In [1]: import numpy as np

In [2]: import numpy.linalg as la

In [3]: np.set_printoptions(precision=3, suppress=True, linewidth=120)

In [4]: M = np.load("w.npy")

In [5]: M
Out[5]: 
array([[ 0,  1, -2, -1, -2,  1,  4,  5, -1,  0,  4],
       [ 0,  1, -2, -1, -2,  1,  4,  5, -1,  0,  4],
       [ 0,  1, -2, -1, -2,  1,  4,  5, -1,  0,  4],
       [ 0,  1, -2, -1, -2,  1,  4,  5, -1,  0,  4],
       [ 0,  1, -2, -1, -2,  1,  4,  5, -1,  0,  4],
       [ 0,  1, -2, -1, -2,  1,  4,  5, -1,  0,  4],
       [ 0,  1, -2, -1, -2,  1,  4,  5, -1,  0,  4],
       [-2, -1, -4, -3, -4, -1,  2,  3, -3, -2,  2],
       [ 0,  1, -2, -1, -2,  1,  4,  5, -1,  0,  4],
       [-1,  0, -3, -2, -3,  0,  3,  4, -2, -1,  3],
       [-3, -2, -5, -4, -5, -2,  1,  2, -4, -3,  1],
       [-1,  0, -3, -2, -3,  0,  3,  4, -2, -1,  3]])

In [6]: W1 = np.array([[1, 2, 1],
   ...:     [1, 1, 0],
   ...:     [1, 0, 0],
   ...:     [0, 0, 2],
   ...:     [0, 1, 0],
   ...:     [2, 0, 0],
   ...:     [2, 1, 1],
   ...:     [1, 2, 2],
   ...:     [0, 2, 0],
   ...:     [0, 2, 0],
   ...:     [0, 0, 1]])

In [7]: b = np.array([0, -6, 6])

In [8]: act = np.maximum(M @ W1 + b, 0)

In [9]: act
Out[9]: 
array([[14,  5, 22],
       [14,  5, 22],
       [14,  5, 22],
       [14,  5, 22],
       [14,  5, 22],
       [14,  5, 22],
       [14,  5, 22],
       [ 0,  0,  8],
       [14,  5, 22],
       [ 6,  0, 15],
       [ 0,  0,  1],
       [ 6,  0, 15]])

In [10]: print((act > 0).astype(int))
[[1 1 1]
 [1 1 1]
 [1 1 1]
 [1 1 1]
 [1 1 1]
 [1 1 1]
 [1 1 1]
 [0 0 1]
 [1 1 1]
 [1 0 1]
 [0 0 1]
 [1 0 1]]

In [11]: C = np.array([[1, 1, 0], [0, 1, 1], [0, 1, 2]])

In [12]: act @ C
Out[12]: 
array([[14, 41, 49],
       [14, 41, 49],
       [14, 41, 49],
       [14, 41, 49],
       [14, 41, 49],
       [14, 41, 49],
       [14, 41, 49],
       [ 0,  8, 16],
       [14, 41, 49],
       [ 6, 21, 30],
       [ 0,  1,  2],
       [ 6, 21, 30]])

In [13]: W1 @ C
Out[13]: 
array([[1, 4, 4],
       [1, 2, 1],
       [1, 1, 0],
       [0, 2, 4],
       [0, 1, 1],
       [2, 2, 0],
       [2, 4, 3],
       [1, 5, 6],
       [0, 2, 2],
       [0, 2, 2],
       [0, 1, 2]])

In [14]: J = np.load("m.npy")

In [15]: J
Out[15]: 
array([[ 2.,  1.,  4.,  1.,  7.,  7.,  2., -2.],
       [ 5.,  6.,  3.,  8.,  8.,  2.,  1.,  2.],
       [ 0.,  0.,  5.,  6.,  5.,  3.,  6.,  2.],
       [ 9.,  5.,  5.,  6.,  1.,  8.,  9.,  3.],
       [ 6.,  1.,  6.,  9.,  5.,  1.,  3.,  2.],
       [ 6.,  6.,  9.,  0.,  1.,  8.,  0.,  3.],
       [ 6.,  9.,  6.,  0.,  5.,  1.,  6.,  2.],
       [ 0.,  0.,  0.,  0.,  0.,  0.,  0.,  3.]])

In [16]: q, R = la.qr(J)

In [17]: q.shape, R.shape
Out[17]: ((8, 8), (8, 8))

In [18]: np.trace(q @ q.T)
Out[18]: np.float64(8.0)

In [19]: x = np.array([-1, -3, 4, -4, -5, 0, -3, 5])

In [20]: y = J @ x

In [21]: b, lr = np.zeros(8), 1 / la.norm(J, 2) ** 2

In [22]: for i in range(6):
    ...:     b -= lr * J.T @ (J @ b - y)
    ...:     if i % 1 == 0: print(i, round(la.norm(J @ b - y), 3))
    ...: 
0 68.261
1 61.971
2 56.616
3 52.05
4 48.145
5 44.794

In [23]: b
Out[23]: array([-0.858, -0.762, -0.05 , -2.655, -3.038,  0.091, -1.557,  0.365])

In [24]: round(la.cond(J), 3)
Out[24]: np.float64(17.876)

In [25]: Y = J[0, 0] * J[1:] - np.outer(J[1:, 0], J[0])

In [26]: Y
Out[26]: 
array([[  0.,   7., -14.,  11., -19., -31.,  -8.,  14.],
       [  0.,   0.,  10.,  12.,  10.,   6.,  12.,   4.],
       [  0.,   1., -26.,   3., -61., -47.,   0.,  24.],
       [  0.,  -4., -12.,  12., -32., -40.,  -6.,  16.],
       [  0.,   6.,  -6.,  -6., -40., -26., -12.,  18.],
       [  0.,  12., -12.,  -6., -32., -40.,   0.,  16.],
       [  0.,   0.,   0.,   0.,   0.,   0.,   0.,   6.]])

In [27]: print(np.flatnonzero(~Y.round(6).any(axis=1)))
[]

In [28]: x = np.array([3, 3, 3, -1, -3, 2, -3, 3])

In [29]: y = J @ x

In [30]: print(y)
[  1.  17. -12.  46.  14.  85.  38.   9.]

In [31]: np.round(la.solve(J, J[:, 4]), 3) + 0
Out[31]: array([0., 0., 0., 0., 1., 0., 0., 0.])

In [32]: print(la.solve(J, -2 * y))
[-6. -6. -6.  2.  6. -4.  6. -6.]

In [33]: la.solve(J, y + J[:, 1])
Out[33]: array([ 3.,  4.,  3., -1., -3.,  2., -3.,  3.])

In [34]: rng = np.random.default_rng(222)

In [35]: lab = rng.permutation(8)

In [36]: lab
Out[36]: array([6, 5, 4, 0, 3, 1, 2, 7])

In [37]: Y = J[lab][:, lab]

In [38]: np.allclose(Y, J)
Out[38]: False

In [39]: np.trace(Y)
Out[39]: np.float64(41.0)

In [40]: E = np.loadtxt("x.csv", delimiter=",")

In [41]: E
Out[41]: 
array([[ 0.236,  0.4  , -0.2  , -0.6  , -1.5  ,  0.5  , -0.7  ,  1.5  ,  0.   , -0.2  , -0.7  , -0.1  , -2.   ],
       [-1.051,  0.5  ,  1.1  , -1.1  ,  0.3  ,  0.9  , -1.3  , -0.8  ,  1.3  , -0.9  ,  0.4  , -1.1  ,  0.5  ],
       [-1.286,  0.4  ,  1.3  ,  0.5  ,  0.   , -1.7  , -0.5  , -0.5  , -1.3  ,  0.7  , -0.9  ,  0.5  ,  0.6  ],
       [ 1.457,  0.5  , -1.4  ,  0.4  ,  0.9  , -0.3  ,  0.4  , -0.2  , -0.6  , -0.2  ,  0.7  , -0.2  , -0.1  ],
       [ 0.267,  1.6  , -0.2  ,  1.   , -0.5  , -1.4  ,  0.5  , -0.8  ,  1.2  ,  0.1  ,  1.   ,  1.9  ,  1.1  ],
       [-0.532, -1.3  ,  0.5  ,  0.4  , -0.5  , -0.6  , -0.4  ,  0.2  ,  0.9  ,  1.1  ,  2.1  ,  0.4  ,  0.1  ],
       [-3.873, -1.8  ,  3.8  , -0.8  ,  0.6  ,  1.3  ,  0.1  , -1.2  ,  1.6  ,  0.2  , -0.1  ,  0.5  , -0.3  ],
       [ 0.703,  0.3  , -0.7  ,  0.6  , -0.1  ,  0.6  ,  0.8  ,  0.4  , -1.   ,  0.2  , -1.9  , -0.5  ,  0.1  ],
       [ 0.267, -0.9  , -0.3  ,  0.7  , -0.2  , -1.   , -0.9  , -0.6  , -0.7  ,  0.6  , -0.3  ,  1.1  , -0.8  ],
       [ 0.469,  0.1  , -0.4  , -0.2  ,  0.2  , -2.3  ,  1.2  ,  0.2  ,  0.2  , -0.3  , -1.4  ,  0.4  ,  1.2  ],
       [-0.628,  0.2  ,  0.6  ,  1.1  ,  0.5  ,  1.6  ,  1.1  , -0.2  ,  0.7  ,  0.6  ,  0.2  ,  0.5  ,  0.   ],
       [-0.759,  1.3  ,  0.7  ,  1.6  ,  0.5  ,  1.2  ,  0.8  , -1.4  ,  1.5  ,  0.1  ,  2.6  ,  0.2  , -0.3  ],
       [-0.456,  0.   ,  0.5  , -0.1  , -0.3  ,  2.2  ,  0.8  , -0.3  ,  0.   ,  1.5  ,  0.4  ,  0.6  , -1.3  ],
       [-0.783,  1.7  ,  0.9  , -0.2  , -0.6  ,  1.4  ,  1.6  , -0.2  , -1.   , -2.8  ,  0.1  ,  0.2  ,  1.7  ],
       [-1.825, -0.2  ,  1.8  , -0.5  ,  2.7  , -1.3  ,  1.5  , -1.1  , -0.1  ,  0.3  ,  0.4  , -0.7  , -0.6  ],
       [-1.503,  2.9  ,  1.6  , -0.9  ,  0.9  , -2.2  , -1.4  , -0.6  , -0.5  ,  1.6  , -0.7  , -0.1  ,  0.7  ],
       [ 0.154,  1.4  , -0.2  , -1.4  , -1.4  , -0.7  , -1.7  , -1.7  ,  1.5  ,  0.2  , -0.9  , -1.8  ,  0.4  ],
       [ 0.874, -1.2  , -0.8  , -2.2  , -0.3  ,  0.7  ,  1.1  , -1.6  , -0.4  ,  0.   ,  0.   , -0.1  , -1.9  ],
       [ 0.36 ,  0.1  , -0.3  , -1.2  ,  0.3  ,  0.6  ,  1.   , -0.9  ,  1.9  ,  0.9  , -0.9  ,  1.8  ,  1.1  ],
       [ 0.216,  0.4  , -0.2  , -0.2  ,  0.6  ,  0.   , -1.3  , -1.9  ,  0.2  ,  0.2  , -0.9  ,  0.3  ,  0.4  ],
       [ 1.518,  1.8  , -1.5  ,  0.1  , -0.7  ,  1.5  , -0.3  , -0.2  , -0.1  ,  0.2  ,  1.5  ,  1.3  , -0.5  ],
       [ 0.097, -1.9  , -0.1  , -2.3  , -1.1  , -1.   ,  0.1  , -0.1  ,  0.7  , -0.7  , -1.   , -1.4  , -0.9  ],
       [ 1.592,  1.4  , -1.5  ,  0.5  , -0.3  , -0.7  ,  1.   , -0.6  , -0.5  ,  0.4  ,  0.8  ,  0.1  ,  0.2  ],
       [ 1.064,  0.   , -1.   , -1.7  , -2.   ,  1.8  ,  1.4  , -1.1  , -1.8  , -0.6  ,  1.7  ,  0.6  , -0.3  ],
       [ 0.453,  0.9  , -0.5  ,  0.2  , -1.3  , -0.7  ,  1.1  , -1.5  ,  0.6  , -0.3  , -0.6  , -0.6  ,  2.9  ],
       [-0.559,  1.5  ,  0.6  , -0.1  , -0.6  ,  1.3  ,  0.9  , -0.2  ,  1.3  , -0.8  , -0.3  , -1.2  ,  0.7  ],
       [ 1.105, -0.9  , -1.1  ,  0.1  , -0.2  ,  0.9  , -0.3  ,  0.9  ,  0.7  ,  0.   , -1.3  , -0.4  ,  1.2  ],
       [-0.808,  0.2  ,  0.8  , -1.1  , -1.4  ,  0.8  ,  0.4  , -0.2  , -0.3  ,  0.   ,  1.5  , -0.2  , -0.2  ],
       [ 1.132, -0.5  , -1.1  , -0.4  ,  0.8  ,  0.2  ,  0.3  , -0.9  , -0.1  ,  0.   , -0.3  ,  0.   ,  0.3  ],
       [ 0.092,  0.6  , -0.1  ,  0.3  ,  0.2  , -0.2  , -0.6  , -0.4  , -0.8  , -0.2  , -0.3  ,  0.8  , -0.1  ],
       [ 0.125,  1.3  , -0.2  , -0.6  , -0.8  , -2.2  ,  2.1  ,  1.9  ,  1.3  , -0.2  , -0.7  , -0.9  ,  0.6  ],
       [ 0.064,  2.   , -0.1  , -0.1  , -0.6  , -0.3  , -0.7  , -0.1  ,  0.4  ,  0.4  ,  1.3  ,  0.1  ,  0.6  ],
       [ 0.729, -0.4  , -0.7  ,  0.7  ,  0.2  , -0.5  ,  0.1  ,  1.4  ,  1.1  , -1.7  ,  0.2  , -0.2  ,  1.4  ],
       [-1.315, -0.4  ,  1.4  , -0.3  ,  0.8  , -0.8  , -0.4  ,  0.3  , -2.3  ,  0.3  , -1.9  , -0.9  ,  1.4  ],
       [ 0.611,  2.   , -0.6  ,  0.   , -0.9  ,  0.4  , -0.2  , -2.2  , -0.4  , -1.6  ,  0.9  ,  1.2  ,  1.   ],
       [-0.188,  1.2  ,  0.2  ,  0.6  , -0.5  ,  0.4  ,  1.2  , -0.4  , -0.4  ,  1.4  ,  0.3  ,  1.2  , -0.1  ],
       [ 1.459, -1.2  , -1.5  , -1.   , -1.5  ,  1.   ,  1.1  ,  0.4  ,  0.4  , -0.8  ,  0.2  ,  1.9  ,  1.2  ],
       [ 1.079,  0.7  , -1.2  , -0.1  ,  2.2  ,  0.9  ,  0.   , -0.5  ,  0.   ,  0.3  ,  1.   ,  0.9  , -0.8  ],
       [ 0.309,  1.1  , -0.3  ,  0.5  ,  2.   , -1.   , -0.3  ,  0.1  ,  0.1  ,  0.2  ,  1.9  ,  1.4  ,  1.   ],
       [-0.772, -0.1  ,  0.9  ,  0.   ,  0.3  ,  1.1  , -0.9  ,  0.   , -0.1  , -1.5  , -0.1  , -0.8  , -0.3  ],
       [ 0.008, -0.7  , -0.1  ,  0.6  , -0.4  ,  1.2  ,  0.9  ,  1.5  ,  0.3  , -0.7  ,  0.   ,  1.7  , -1.   ],
       [-1.667,  0.1  ,  1.8  ,  0.1  , -0.4  ,  2.   ,  0.3  , -1.3  ,  0.3  ,  0.2  ,  0.3  ,  0.1  , -1.9  ],
       [-0.447,  1.4  ,  0.4  , -0.1  , -0.9  ,  1.5  , -1.7  ,  0.4  , -1.1  , -0.4  ,  0.1  , -2.8  ,  0.1  ],
       [-0.201, -1.5  ,  0.2  , -1.2  , -0.5  ,  2.3  , -0.1  , -0.4  , -1.6  ,  1.1  , -0.3  ,  1.3  ,  1.2  ]])

In [42]: x = np.array([2, 3, 1, 2, 0, 0, 1, 2, 2, 1, 2, 1, 2])

In [43]: (E @ x).argmax()
Out[43]: np.int64(4)

In [44]: E @ np.eye(13)[7]
Out[44]: 
array([ 1.5, -0.8, -0.5, -0.2, -0.8,  0.2, -1.2,  0.4, -0.6,  0.2, -0.2, -1.4, -0.3, -0.2, -1.1, -0.6, -1.7, -1.6,
       -0.9, -1.9, -0.2, -0.1, -0.6, -1.1, -1.5, -0.2,  0.9, -0.2, -0.9, -0.4,  1.9, -0.1,  1.4,  0.3, -2.2, -0.4,
        0.4, -0.5,  0.1,  0. ,  1.5, -1.3,  0.4, -0.4])
